% python3 -q
>>> import numpy as np
>>> from numpy import linalg as LA
>>> np.set_printoptions(precision=2, suppress=True, linewidth=100, legacy="1.25")
>>> W0 = np.loadtxt("run0.csv", delimiter=",")
>>> W0
array([[2., 0., 3.],
       [0., 0., 3.],
       [2., 0., 3.],
       [0., 0., 3.],
       [0., 0., 3.],
       [0., 0., 3.],
       [0., 0., 3.],
       [2., 0., 3.],
       [6., 0., 3.],
       [0., 0., 3.],
       [0., 0., 3.],
       [0., 0., 3.],
       [0., 0., 3.],
       [0., 0., 3.],
       [0., 0., 3.],
       [4., 0., 3.],
       [2., 0., 3.],
       [0., 0., 3.],
       [2., 0., 3.],
       [0., 0., 3.],
       [0., 0., 3.],
       [0., 0., 3.],
       [0., 0., 3.]])
>>> Uu, sv, Vt = LA.svd(W0)
>>> sv
array([15.16,  7.01,  0.  ])
>>> np.argmax(sv[:-1] / (sv[1:] + 1e-6)) + 1
2
>>> Y = Uu[:, :2] @ np.diag(sv[:2]) @ Vt[:2]
>>> Y.round(2) + 0
array([[2., 0., 3.],
       [0., 0., 3.],
       [2., 0., 3.],
       [0., 0., 3.],
       [0., 0., 3.],
       [0., 0., 3.],
       [0., 0., 3.],
       [2., 0., 3.],
       [6., 0., 3.],
       [0., 0., 3.],
       [0., 0., 3.],
       [0., 0., 3.],
       [0., 0., 3.],
       [0., 0., 3.],
       [0., 0., 3.],
       [4., 0., 3.],
       [2., 0., 3.],
       [0., 0., 3.],
       [2., 0., 3.],
       [0., 0., 3.],
       [0., 0., 3.],
       [0., 0., 3.],
       [0., 0., 3.]])
>>> LA.matrix_rank(W0, rtol=0.05)
2
>>> round(LA.norm(W0 - Y) / LA.norm(W0), 2)
0.0
>>> T = np.stack([W0, 2 * W0, W0[::-1]])
>>> LA.norm(T, axis=(1, 2))
array([16.7 , 33.41, 16.7 ])
>>> A = np.load("x.npy")
>>> A
array([[ 13.94,   7.74, -11.37, -10.06,   2.31],
       [ -3.73,   4.9 ,   3.25,  -1.32,  -3.58],
       [  1.32,   3.57,   1.22,  -1.68,  -1.89],
       [ -2.59,   6.71,   0.68,  -3.51,  -3.2 ],
       [  1.94,   6.32,  -1.94,  -4.63,  -1.69],
       [ -2.6 ,   5.4 ,   2.  ,  -2.2 ,  -3.2 ],
       [ -1.2 ,   3.8 ,   2.66,  -1.07,  -2.73],
       [ -0.57,   5.75,   0.29,  -3.23,  -2.52],
       [ -1.43,   6.38,   0.24,  -3.57,  -2.81],
       [  9.34,   5.51,  -6.07,  -6.29,   0.78],
       [ -0.53,   5.06,   0.96,  -2.55,  -2.51],
       [ -0.69,   3.34,   2.79,  -0.78,  -2.56],
       [  5.21,   4.04,  -1.84,  -3.44,  -0.6 ],
       [  6.3 ,   4.5 ,  -3.03,  -4.27,  -0.23],
       [  0.03,   7.2 ,  -1.55,  -4.88,  -2.32],
       [  1.08,   5.89,  -0.94,  -3.92,  -1.97],
       [  2.63,   6.55,  -2.64,  -5.09,  -1.46],
       [  3.49,   6.8 ,  -3.47,  -5.63,  -1.17],
       [ -0.78,   6.92,  -0.73,  -4.33,  -2.59],
       [  1.45,   5.75,  -1.05,  -3.9 ,  -1.85],
       [  6.32,   5.58,  -4.13,  -5.35,  -0.23],
       [ -5.43,   4.48,   4.8 ,  -0.34,  -4.14],
       [ -2.  ,   5.17,   1.83,  -2.17,  -3.  ],
       [  3.08,   5.61,  -1.99,  -4.3 ,  -1.31],
       [  5.2 ,   4.73,  -2.53,  -4.13,  -0.6 ],
       [  9.76,   4.42,  -5.26,  -5.34,   0.92],
       [ -1.64,   5.69,   1.07,  -2.81,  -2.88],
       [  4.77,   3.66,  -1.17,  -2.91,  -0.74],
       [  0.58,   2.73,   2.55,  -0.59,  -2.14],
       [ -2.79,   4.83,   2.7 ,  -1.56,  -3.26]])
>>> labels = A[:, 4] > np.median(A[:, 4])
>>> f = A[labels].mean(axis=0) - A[~labels].mean(axis=0)
>>> f
array([ 6.75,  0.15, -4.65, -2.4 ,  2.25])
>>> np.argsort(-np.abs(f).round(6), kind="stable")
array([0, 2, 3, 4, 1])
>>> labels.astype(int)
array([1, 0, 1, 0, 1, 0, 0, 0, 0, 1, 0, 0, 1, 1, 0, 1, 1, 1, 0, 1, 1, 0, 0, 1, 1, 1, 0, 1, 0, 0])
>>> ((A - A.mean(axis=0)) @ f > 0).astype(int)
array([1, 0, 0, 0, 1, 0, 0, 0, 0, 1, 0, 0, 1, 1, 0, 0, 1, 1, 0, 1, 1, 0, 0, 1, 1, 1, 0, 1, 0, 0])
>>> round(float((((A - A.mean(axis=0)) @ f > 0) == labels).mean()), 2)
0.93
>>> E = np.loadtxt("a.csv", delimiter=",")
>>> E
array([[-0.9 , -0.23,  0.1 ,  0.36],
       [-0.18, -0.41, -0.74, -0.5 ],
       [ 0.36, -0.38, -0.38,  0.76],
       [ 0.18, -0.79,  0.54, -0.21]])
>>> Y = E / np.sqrt((E ** 2).mean(axis=1, keepdims=True))
>>> LA.matrix_rank(E - E.mean(axis=1, keepdims=True))
3
>>> LA.norm(Y, axis=1)
array([2., 2., 2., 2.])
>>> O = E.astype(float).copy()
>>> for j in range(4):
...     O[:, j] -= O[:, :j] @ (O[:, :j].T @ O[:, j])
...     O[:, j] /= LA.norm(O[:, j])
... 
>>> np.round(O.T @ E, 2) + 0
array([[1., 0., 0., 0.],
       [0., 1., 0., 0.],
       [0., 0., 1., 0.],
       [0., 0., 0., 1.]])
>>> O
array([[-0.9 , -0.23,  0.1 ,  0.36],
       [-0.18, -0.41, -0.74, -0.5 ],
       [ 0.36, -0.38, -0.38,  0.76],
       [ 0.18, -0.79,  0.54, -0.21]])
>>> np.round(O.T @ O, 2) + 0
array([[1., 0., 0., 0.],
       [0., 1., 0., 0.],
       [0., 0., 1., 0.],
       [0., 0., 0., 1.]])
>>> proj = np.triu(np.array([[2, 1, 2, 2], [0, 1, 0, 0], [2, 0, 2, 2], [1, 0, 2, 1]]), 1) + np.eye(4)
>>> Y = proj @ E @ LA.inv(proj)
>>> proj @ E - E @ proj
array([[ 0.9 , -1.87,  1.37,  2.2 ],
       [ 0.  ,  0.18,  0.36,  1.84],
       [ 0.36, -1.95,  0.36, -0.37],
       [ 0.  , -0.18, -0.36, -1.44]])
>>> np.round(np.poly(Y), 2) + 0
array([ 1.  ,  1.91,  0.  , -1.91, -1.  ])
>>> np.round(LA.norm(W0, 2), 2)
15.16
>>> round(float(LA.norm(W0, "nuc")), 2)
22.17
>>> LA.norm(W0, axis=0)
array([ 8.49,  0.  , 14.39])
>>> LA.norm(W0, axis=1).argmax()
8
>>> LA.norm(W0, axis=1)
array([3.61, 3.  , 3.61, 3.  , 3.  , 3.  , 3.  , 3.61, 6.71, 3.  , 3.  , 3.  , 3.  , 3.  , 3.  ,
       5.  , 3.61, 3.  , 3.61, 3.  , 3.  , 3.  , 3.  ])
>>> round(LA.norm(W0[9], 1), 2), round(LA.norm(W0[9], np.inf), 2)
(3.0, 3.0)
>>> round(float(LA.norm(W0) ** 2 / LA.norm(W0, 2) ** 2), 2)
1.21
>>> O, vecs = LA.qr(E[:, :1])[0], LA.qr(E[:, 1:])[0]
>>> sv = LA.svd(O.T @ vecs, compute_uv=False)
>>> np.degrees(np.arccos(sv.clip(0, 1)))
array([90.])
>>> (sv > 0.9).sum()
0
>>> basis = np.array([[2, 0, -5], [-4, 0, -3], [2, 2, -2]])
>>> rng = np.random.default_rng(385969)
>>> m1 = (rng.random((30, 3)) < 0.25) @ basis
>>> m1
array([[  0,   0,   0],
       [  0,   0,   0],
       [  2,   2,  -2],
       [ -2,   2,  -5],
       [ -4,   0,  -3],
       [  2,   0,  -5],
       [  2,   2,  -2],
       [  0,   0,   0],
       [  0,   0,   0],
       [  0,   0,   0],
       [  0,   0,   0],
       [  4,   2,  -7],
       [  0,   0,   0],
       [  2,   2,  -2],
       [  2,   2,  -2],
       [  2,   0,  -5],
       [  0,   0,   0],
       [  0,   0,   0],
       [  2,   0,  -5],
       [  0,   0,   0],
       [  0,   0,   0],
       [  0,   2, -10],
       [  2,   2,  -2],
       [  0,   0,   0],
       [ -2,   2,  -5],
       [  0,   0,   0],
       [  2,   0,  -5],
       [  0,   0,   0],
       [  2,   0,  -5],
       [  0,   0,   0]])
>>> basis = m1[[17, 5]].astype(float)
>>> for _ in range(7):
...     labels = LA.norm(m1[:, None] - basis, axis=-1).argmin(axis=1)
...     basis = np.array([m1[labels == j].mean(axis=0) for j in range(2)])
... 
>>> labels
array([0, 0, 0, 1, 0, 1, 0, 0, 0, 0, 0, 1, 0, 0, 0, 1, 0, 0, 1, 0, 0, 1, 0, 0, 1, 0, 1, 0, 1, 0])
>>> np.bincount(labels)
array([21,  9])
>>> basis[1] - basis[0]
array([ 0.83,  0.41, -5.16])
>>> Y = np.c_[m1[:, :1] @ np.array([[-3]]), np.array([5, 4, 1, 2, 0, 0, 5, 1, 3, 3, 1, 1, 5, 2, 3, 2, 1, 4, 2, 4, 4, 0, 0, 4, 1, 4, 2, 0, 3, 3])]
>>> Y
array([[  0,   5],
       [  0,   4],
       [ -6,   1],
       [  6,   2],
       [ 12,   0],
       [ -6,   0],
       [ -6,   5],
       [  0,   1],
       [  0,   3],
       [  0,   3],
       [  0,   1],
       [-12,   1],
       [  0,   5],
       [ -6,   2],
       [ -6,   3],
       [ -6,   2],
       [  0,   1],
       [  0,   4],
       [ -6,   2],
       [  0,   4],
       [  0,   4],
       [  0,   0],
       [ -6,   0],
       [  0,   4],
       [  6,   1],
       [  0,   4],
       [ -6,   2],
       [  0,   0],
       [ -6,   3],
       [  0,   3]])
>>> np.round(LA.lstsq(m1, Y[:, 0])[0], 2) + 0
array([-3.,  0.,  0.])
>>> LA.norm(LA.qr(m1)[0].T @ Y, axis=0) ** 2 / ((Y ** 2).sum(axis=0) + 1e-12)
array([1.  , 0.14])
>>> f = np.array([0, 0, 3]) + 0.5
>>> K = np.eye(3) - 2 * np.outer(f, f) / (f @ f)
>>> K
array([[ 0.96, -0.04, -0.27],
       [-0.04,  0.96, -0.27],
       [-0.27, -0.27, -0.92]])
>>> Y = K / LA.norm(K, axis=1, keepdims=True)
>>> C2 = Y @ Y.T
>>> np.argwhere(np.triu(np.abs(C2) > 0.95, 1))
array([], shape=(0, 2), dtype=int64)
>>> (C2 - 2 * np.eye(3)).round(6).argmax(axis=1)
array([1, 0, 0])
>>> (np.abs(C2) > 0.9).astype(int)
array([[1, 0, 0],
       [0, 1, 0],
       [0, 0, 1]])
>>> proj = np.triu(np.array([[-3, -8, 3], [-6, 9, -8], [-6, 4, 1]]), 1) + np.eye(3)
>>> Y = proj @ K @ LA.inv(proj)
>>> LA.matrix_rank(Y)
3
>>> round(float(LA.det(Y)), 2)
-1.0
>>> f = np.array([1, 0, -2])
>>> Y = K + np.outer(f, np.eye(3)[1])
>>> Y
array([[ 0.96,  0.96, -0.27],
       [-0.04,  0.96, -0.27],
       [-0.27, -2.27, -0.92]])
>>> LA.matrix_rank(Y - K)
1
>>> LA.matrix_rank(LA.inv(Y) - LA.inv(K), tol=1e-8)
1
>>> F = np.arange(30).reshape(6, 5) + 2
>>> F
array([[ 2,  3,  4,  5,  6],
       [ 7,  8,  9, 10, 11],
       [12, 13, 14, 15, 16],
       [17, 18, 19, 20, 21],
       [22, 23, 24, 25, 26],
       [27, 28, 29, 30, 31]])
>>> F @ LA.pinv(F) @ F
array([[ 2.,  3.,  4.,  5.,  6.],
       [ 7.,  8.,  9., 10., 11.],
       [12., 13., 14., 15., 16.],
       [17., 18., 19., 20., 21.],
       [22., 23., 24., 25., 26.],
       [27., 28., 29., 30., 31.]])
>>> round(float(np.trace(LA.pinv(F) @ F)), 2)
2.0
>>> np.unique(F.round(6), axis=0).shape
(6, 5)
>>> np.allclose(F[:-1].T @ LA.lstsq(F[:-1].T, F[-1])[0], F[-1])
True
>>> round(LA.norm(F, 2) / LA.norm(F), 2)
1.0
>>> LA.matrix_rank(F, rtol=0.1)
1
